>>> import numpy as np
>>> import numpy.linalg as la
>>> np.set_printoptions(precision=1, suppress=True, linewidth=100)
>>> def rnd(a):
...     return np.round(a, 1) + 0
... 
>>> K = np.loadtxt("a.csv", delimiter=",")
>>> print(rnd(K))
[[ 1.   0.   0. ]
 [ 0.   0.3  1. ]
 [ 0.  -1.   0.3]]
>>> # keeps lengths
>>> print(rnd(la.det(2 * K)), rnd(la.det(K)))
8.0 1.0
>>> print(rnd(np.poly(K)))
[ 1.  -1.6  1.6 -1. ]
>>> print(rnd(la.det(K.T)))
1.0
>>> print(rnd(la.eigvals(K)))
[0.3+1.j 0.3-1.j 1. +0.j]
>>> print(rnd(np.kron(np.eye(2, dtype=int), K)))
[[ 1.   0.   0.   0.   0.   0. ]
 [ 0.   0.3  1.   0.   0.   0. ]
 [ 0.  -1.   0.3  0.   0.   0. ]
 [ 0.   0.   0.   1.   0.   0. ]
 [ 0.   0.   0.   0.   0.3  1. ]
 [ 0.   0.   0.   0.  -1.   0.3]]
>>> print(rnd(np.einsum("ij,ji->", K, K)))
-0.6
>>> print(rnd(la.eigvals(K).sum().real))
1.6
>>> x = np.array([-1, -2, 2])
>>> print(rnd(np.sort(np.abs(np.degrees(np.angle(la.eigvals(K)))))))
[ 0. 72. 72.]
>>> print(rnd(la.norm(x)), rnd(la.norm(K @ x)))
3.0 3.0
>>> print(rnd(np.abs(la.eigvals(K))))
[1. 1. 1.]
>>> print(K.T @ (K @ x))
[-1. -2.  2.]
>>> print(rnd(la.inv(K)))
[[ 1.   0.   0. ]
 [ 0.   0.3 -1. ]
 [ 0.   1.   0.3]]
>>> print(3 - la.matrix_rank(K - np.eye(3), tol=1e-8))
1
>>> print([p for p in range(1, 25) if np.allclose(la.matrix_power(K, p), np.eye(3))])
[5, 10, 15, 20]
>>> print(rnd(la.det(K)))
1.0
>>> arr = np.loadtxt("sample14.csv", delimiter=",")
>>> print(arr)
[[ 2.3  0.2 -1.1 -0.7  0.9]
 [ 0.2  2.1 -0.2 -1.8  1. ]
 [-1.1 -0.2  2.   0.9 -0.5]
 [-0.7 -1.8  0.9  4.9 -1.2]
 [ 0.9  1.  -0.5 -1.2  2.6]]
>>> evals, evecs = la.eig(arr)
>>> print(rnd(np.prod(evals)))
39.7
>>> print(rnd(np.sort(la.eigvals(arr.T))))
[0.9 1.  2.  3.  6.9]
>>> print(rnd(evals))
[6.9 3.  2.  0.9 1. ]
>>> left, sv, Vh = la.svd(K, full_matrices=False)
>>> print(Vh @ Vh.T)
[[1. 0. 0.]
 [0. 1. 0.]
 [0. 0. 1.]]
>>> print((sv > 1e-8).sum())
3
>>> print(rnd(np.sqrt((sv ** 2).sum())), rnd(la.norm(K)))
1.7 1.7
>>> print(rnd(left.T @ left))
[[1. 0. 0.]
 [0. 1. 0.]
 [0. 0. 1.]]
